$ python -q
>>> import numpy as np
>>> from numpy import linalg as LA
>>> np.set_printoptions(precision=1, suppress=True, linewidth=200, legacy="1.25")
>>> W0 = np.load("out18.npy")
>>> W0
array([[ 51, -34, -43, -72, -14],
       [-34,  86,  75,  44,  -5],
       [-43,  75, 117,  19,  13],
       [-72,  44,  19, 134,  11],
       [-14,  -5,  13,  11,  10]])
>>> # equal to its transpose
>>> Y = np.array([[1, 2, 3], [5, 5, 5], [5, 1, 1], [2, 4, 3], [1, 5, 2]])
>>> np.einsum("ij->j", W0)
array([-112,  166,  181,  136,   15])
>>> np.einsum("ik,kj->ji", W0, Y)
array([[-492,  854,  968,  522,   58],
       [-469,  588,  547,  686,   54],
       [-304,  525,  446,  447,   -1]])
>>> np.einsum("ik,kj->ij", W0, Y)
array([[-492, -469, -304],
       [ 854,  588,  525],
       [ 968,  547,  446],
       [ 522,  686,  447],
       [  58,   54,   -1]])
>>> LA.matrix_rank(W0 @ Y)
3
>>> np.einsum("ij,ij->i", W0, W0)
array([10986, 16138, 21693, 25558,   611])
>>> hat = np.triu(np.array([[2, -8, 7, -1, -6],
...     [7, 1, 6, -8, 4],
...     [-8, 4, 2, 2, 2],
...     [2, 9, 5, 1, -9],
...     [-9, 4, -2, 6, 7]]), 1) + np.eye(5)
>>> Y = hat @ W0 @ LA.inv(hat)
>>> hat @ W0 - W0 @ hat
array([[ 127.,  231.,  -31., -554.,  -60.],
       [ 262., -194.,  324., -410., -272.],
       [-172., -266.,  -85.,  613., -579.],
       [ 126., -531.,  123.,  143.,  470.],
       [   0., -112.,  128.,  -80.,    9.]])
>>> LA.matrix_rank(Y)
3
>>> round(LA.det(Y), 1)
0.0
>>> w, vecs = LA.eigh(W0)
>>> round(float(w.sum()), 1), np.trace(W0)
(398.0, 398)
>>> np.abs(vecs[:, -1])
array([0.4, 0.5, 0.5, 0.6, 0.1])
>>> LA.eigvalsh(W0 + -2 * np.eye(5))
array([ -2. ,  -2. ,  33.2, 116.4, 242.4])
>>> Y = np.array([[-2, -1, -2], [2, -1, -1]])
>>> Z = np.kron(Y, W0)
>>> Z.shape
(10, 15)
>>> LA.matrix_rank(Z)
6
>>> np.argsort(-LA.norm(W0, axis=0).round(6), kind="stable")[:3]
array([3, 2, 1])
>>> LA.cond(W0) > 100
True
>>> [round(float(x), 1) for x in LA.svd(W0, compute_uv=False)[:3]]
[244.4, 118.4, 35.2]
>>> J = np.load("run1.npy")
>>> J
array([[ 1. ,  0.2,  1.6, -0.8,  1.6],
       [-8.3, -1.6, -0.4, -1.5,  1.2],
       [ 2.5,  0.5,  0.8,  1.3,  0.1],
       [-3.1, -0.6, -0.2,  0.2, -0.3],
       [ 3.4,  0.7,  0.7,  0.6,  0.7],
       [ 5.9,  1.2,  0.5,  0.4,  1.1],
       [-2. , -0.4,  0.3, -0.8, -0.3],
       [-1.8, -0.4, -1.7,  0. , -0.7],
       [-2.4, -0.5,  0.6, -1.2,  1.4],
       [ 2.5,  0.5,  1.4,  1.2, -0.6],
       [-4.9, -1. ,  1. ,  1.1, -1. ],
       [ 3.1,  0.6, -1.6, -0.5, -0.7],
       [ 1.6,  0.3,  0.7, -1.1,  0.3],
       [-5.9, -1.2,  0.6,  1.7, -2.2],
       [ 5.1,  1. ,  0.5,  1.4, -1.2],
       [ 7.6,  1.5, -1.6,  1.4,  0.5],
       [ 4.7,  0.9,  0.8,  1.7,  0.3],
       [ 5.2,  1. , -0.8, -1.5, -0.3],
       [ 3.6,  0.7,  2.1, -0.2, -0.9],
       [-6.1, -1.2,  1.4,  0.3,  0.7],
       [ 4.4,  0.9,  0.7,  2. , -1.6],
       [ 8.4,  1.7,  2. ,  0.7, -0.2],
       [-0.5, -0.1,  0.8,  0.6, -0.4],
       [ 7.9,  1.6, -0.6, -1.4,  0.4],
       [ 0. ,  0. , -2.2,  0.2,  1.5],
       [-3.4, -0.7, -1.1,  0.3,  1.2],
       [ 2.1,  0.4,  2. ,  0. , -1.2],
       [ 3.9,  0.8, -0.5,  0. ,  0.3],
       [ 1.1,  0.2,  0.9,  0.7,  1.1],
       [-1.1, -0.2,  1.2,  0.1,  0.3],
       [-4. , -0.8,  0.1,  0.6, -2.9]])
>>> [round(float(x), 1) for x in LA.svd(J, compute_uv=False)[:3]]
[25.2, 7.4, 5.8]
>>> LA.matrix_rank(J, rtol=0.1)
4
>>> round(np.log10(LA.cond(J)))
2
>>> Z = J[[17, 29]].astype(float)
>>> for _ in range(5):
...     idx = LA.norm(J[:, None] - Z, axis=-1).argmin(axis=1)
...     Z = np.array([J[idx == j].mean(axis=0) for j in range(2)])
... 
>>> idx
array([0, 1, 0, 1, 0, 0, 1, 1, 1, 0, 1, 0, 0, 1, 0, 0, 0, 0, 0, 1, 0, 0, 1, 0, 1, 1, 0, 0, 0, 1, 1])
>>> np.abs(Z[1] - Z[0]).argmax()
0
>>> Z.round(1) + 0
array([[ 4.1,  0.8,  0.5,  0.3,  0. ],
       [-3.3, -0.7,  0. ,  0.1, -0.1]])
>>> Z[1] - Z[0]
array([-7.5, -1.5, -0.5, -0.2, -0.1])
>>> f = np.array([-4, -3, -2])
>>> np.round(np.array([np.convolve(row, f, "same") for row in Z]), 1) + 0
array([[-15.6, -12.8,  -4.5,  -2. ,  -0.6],
       [ 12.7,   8.6,   0.8,   0. ,   0.1]])
>>> np.round(np.cross(Z[1, :3], Z[0, :3]), 1) + 0
array([-0.4,  1.9,  0. ])
>>> np.polyval(f, Z[1])
array([-36.7,  -1.8,  -2.1,  -2.4,  -1.7])
>>> w, vecs = LA.eigh(W0)
>>> x = np.array([-1, 0, -1, -2, 3])
>>> (np.sign(vecs[:, -1].round(6)) == np.sign(vecs[0, -1].round(6))).astype(int)
array([1, 0, 0, 0, 0])
>>> vecs * np.maximum(w, 0) @ vecs.T
array([[ 51., -34., -43., -72., -14.],
       [-34.,  86.,  75.,  44.,  -5.],
       [-43.,  75., 117.,  19.,  13.],
       [-72.,  44.,  19., 134.,  11.],
       [-14.,  -5.,  13.,  11.,  10.]])
>>> rng = np.random.default_rng(5)
>>> Y = J + rng.integers(-2, 3, (31, 4)) @ rng.integers(-2, 3, (4, 5))
>>> Y
array([[ -9. ,  -6.8,   2.6,  -1.8,  10.6],
       [ -4.3,  -0.6,  -0.4,   1.5,  -1.8],
       [ 10.5,   5.5,  -1.2,   0.3,   1.1],
       [ -3.1,   5.4,   3.8,   2.2,   1.7],
       [ -4.6,   4.7,   0.7, -11.4,   2.7],
       [  3.9,   2.2,   3.5,   3.4,  -2.9],
       [-10. ,  -2.4,   0.3,  -6.8,   2.7],
       [-11.8,  -7.4,  -0.7,  -1. ,  -0.7],
       [ -2.4,   2.5,   0.6,  -4.2,  -3.6],
       [  8.5,   0.5,   2.4,   9.2,  -2.6],
       [  5.1,  -3. ,  -2. ,   7.1,  -4. ],
       [ -2.9,   3.6,   5.4,   4.5,   2.3],
       [-10.4,  -2.7,   2.7,  -6.1,   6.3],
       [ -9.9,  -2.2,  -1.4,  -5.3,  -2.2],
       [  7.1,   0. ,   3.5,  10.4,   2.8],
       [ 13.6,   1.5,  -0.6,   9.4,  -1.5],
       [ -1.3,   3.9,   3.8,  -1.3,   0.3],
       [ 13.2,   3. ,  -2.8,   0.5,  -0.3],
       [ -4.4,   1.7,   8.1,   2.8,   3.1],
       [-10.1,   3.8,   1.4,  -8.7,  -0.3],
       [ -1.6,   0.9,   1.7,  -2. ,   3.4],
       [ 10.4,   6.7,   3. ,  -0.3,   2.8],
       [ -6.5,  -0.1,   3.8,   0.6,  -1.4],
       [ 11.9,   2.6,  -0.6,   1.6,  -5.6],
       [  0. ,   0. ,  -6.2,  -7.8,   4.5],
       [  4.6,  -4.7,  -9.1,  -3.7,  -0.8],
       [  4.1,  -3.6,  -3. ,  -4. ,  -4.2],
       [  1.9,  -1.2,  -3.5,  -6. ,   4.3],
       [  3.1,   2.2,   1.9,   2.7,  -2.9],
       [-11.1,  -1.2,   4.2,  -2.9,   5.3],
       [  0. ,  -5.8,  -1.9,   5.6,  -1.9]])
>>> np.round(LA.svd(Y - J, compute_uv=False), 1) + 0
array([42. , 27.3, 20.3, 14.8,  0. ])
>>> data = np.array([[1, -1, 1, -1, 1, -1, 1, -1],
...     [1, 1, 1, 1, -1, -1, -1, -1],
...     [1, 1, 1, 1, 1, 1, 1, 1],
...     [1, -1, 1, -1, -1, 1, -1, 1]])
>>> Y = data + rng.integers(-2, 3, (4, 1)) @ rng.integers(-2, 3, (1, 8))
>>> Y
array([[-3,  1, -3,  3,  3,  3,  3,  1],
       [ 3,  0,  3, -1, -2, -3, -2, -2],
       [ 5, -1,  5, -3, -1, -3, -1, -1],
       [-1,  0, -1,  1,  0,  3,  0,  2]])
>>> LA.matrix_rank(Y - data, tol=1e-8)
1
>>> Y - data
array([[-4,  2, -4,  4,  2,  4,  2,  2],
       [ 2, -1,  2, -2, -1, -2, -1, -1],
       [ 4, -2,  4, -4, -2, -4, -2, -2],
       [-2,  1, -2,  2,  1,  2,  1,  1]])
>>> f = np.array([-3, 2])
>>> np.cross(data[0, :3], data[1, :3])
array([-2,  0,  2])
>>> np.array([np.convolve(row, f, "same") for row in data])
array([[-3,  5, -5,  5, -5,  5, -5,  5],
       [-3, -1, -1, -1,  5,  1,  1,  1],
       [-3, -1, -1, -1, -1, -1, -1, -1],
       [-3,  5, -5,  5,  1, -5,  5, -5]])
>>> np.correlate(data[0], data[1], "full")
array([-1,  0, -1,  0,  1,  0,  1,  0,  1,  0,  1,  0, -1,  0, -1])
>>> x = np.array([-1, -3, 5, 1, 3, 2, -3, 5])
>>> np.sign((data @ x).round(6))
array([-1, -1,  1,  1])
>>> np.einsum("ij,j->i", data, x)
array([-1, -5,  9, 13])
>>> LA.norm(data @ x) <= LA.norm(data, 2) * LA.norm(x) + 1e-9
True
>>> data @ np.eye(8)[2]
array([1., 1., 1., 1.])
>>> x @ data
Traceback (most recent call last):
  File "<python-input-65>", line 1, in <module>
    x @ data
    ~~^~~~~~
ValueError: matmul: Input operand 1 has a mismatch in its core dimension 0, with gufunc signature (n?,k),(k,m?)->(n?,m?) (size 4 is different from 8)
>>> E = np.load("a.npy")
>>> E
array([[ 0. ,  1. ,  0.3,  0.9, -1.4,  1.9],
       [ 1.4,  0.1, -1.2,  0.5, -0.9, -0.8],
       [ 1.2,  0.4, -1.5,  0.5,  0.8, -0.1],
       [-1.6, -0.9, -0.4, -1.2,  0.4, -0.2],
       [ 0.1, -0.4, -0.3,  0.1, -0.6,  1.5]])
>>> Y = np.array([[-3, 0], [-2, -3], [-3, 1], [3, 2], [2, 2], [2, -3]])
>>> np.einsum("ik,kj->ji", E, Y)
array([[ 0.8, -2.7,  3. ,  4.6,  3.5],
       [-9.4,  0.1,  0.2,  1.3, -4.6]])
>>> Y.T @ E.T
array([[ 0.8, -2.7,  3. ,  4.6,  3.5],
       [-9.4,  0.1,  0.2,  1.3, -4.6]])
>>> np.vstack([E, Y.T]).shape
(7, 6)
>>> np.einsum("ij,ij->i", E, E)
array([7.5, 5.1, 4.8, 5.2, 2.9])
>>> np.einsum("ik,kj->ij", E, Y)
array([[ 0.8, -9.4],
       [-2.7,  0.1],
       [ 3. ,  0.2],
       [ 4.6,  1.3],
       [ 3.5, -4.6]])
